$ python3 -q
>>> import numpy as np
>>> np.set_printoptions(precision=2, suppress=True, linewidth=200)
>>> X = np.loadtxt("dump.csv", delimiter=",")
>>> print(X)
[[ 5.65  7.71  2.94]
 [ 2.56 -1.13 -9.6 ]
 [ 1.82  5.52  8.13]
 [ 0.33  4.21  9.07]
 [-3.48 -6.74 -6.52]
 [-2.94 -6.38 -7.12]
 [-6.12 -7.72 -1.71]
 [ 5.01  7.54  4.25]
 [ 0.44 -3.46 -9.37]
 [ 6.86  6.37 -3.52]
 [ 4.56  7.34  5.03]
 [ 5.62  3.21 -7.62]
 [ 2.95 -0.66 -9.53]
 [ 0.27  4.15  9.1 ]
 [-0.24  3.65  9.3 ]
 [ 1.85 -1.95 -9.63]
 [ 6.74  7.33 -0.9 ]
 [-6.61 -7.5   0.13]
 [ 4.18  0.96 -9.03]
 [ 6.88  6.6  -3.01]
 [-6.73 -7.35  0.81]
 [-2.57 -6.11 -7.49]
 [-0.67 -4.53 -8.89]
 [ 2.1   5.75  7.91]
 [-2.73 -6.23 -7.33]
 [ 6.78  7.26 -1.17]
 [-4.56 -1.51  8.77]
 [-6.15 -7.72 -1.6 ]]
>>> # rank 2
>>> Xs = X - X.mean(axis=0)
>>> V = np.linalg.svd(Xs)[2][:2]
>>> M2 = Xs - Xs @ V.T @ V
>>> print(np.linalg.norm(M2, axis=1).round(6).argmax())
0
>>> np.round(M2.std(axis=0), 2) + 0
array([0., 0., 0.])
>>> np.diag(V.T @ V)
array([0.47, 0.6 , 0.93])
>>> f, r1 = X[21], X[22]
>>> np.round(f @ r1, 2)
np.float64(95.98)
>>> p = (f @ r1) / (f @ f) * f
>>> np.outer(f, r1)
array([[ 1.73, 11.63, 22.84],
       [ 4.11, 27.65, 54.29],
       [ 5.04, 33.92, 66.61]])
>>> labels = X[:, 0] > np.median(X[:, 0])
>>> f = X[labels].mean(axis=0) - X[~labels].mean(axis=0)
>>> np.round((((X - X.mean(axis=0)) @ f > 0) == labels).mean(), 2)
np.float64(0.86)
>>> labels.astype(int)
array([1, 1, 1, 0, 0, 0, 0, 1, 0, 1, 1, 1, 1, 0, 0, 1, 1, 0, 1, 1, 0, 0, 0, 1, 0, 1, 0, 0])
>>> np.argsort(-np.abs(f).round(6), kind="stable")
array([1, 0, 2])
>>> f
array([ 7.52,  8.22, -0.92])
>>> ((X - X.mean(axis=0)) @ f > 0).astype(int)
array([1, 1, 1, 1, 0, 0, 0, 1, 0, 1, 1, 1, 1, 1, 1, 0, 1, 0, 1, 1, 0, 0, 0, 1, 0, 1, 0, 0])
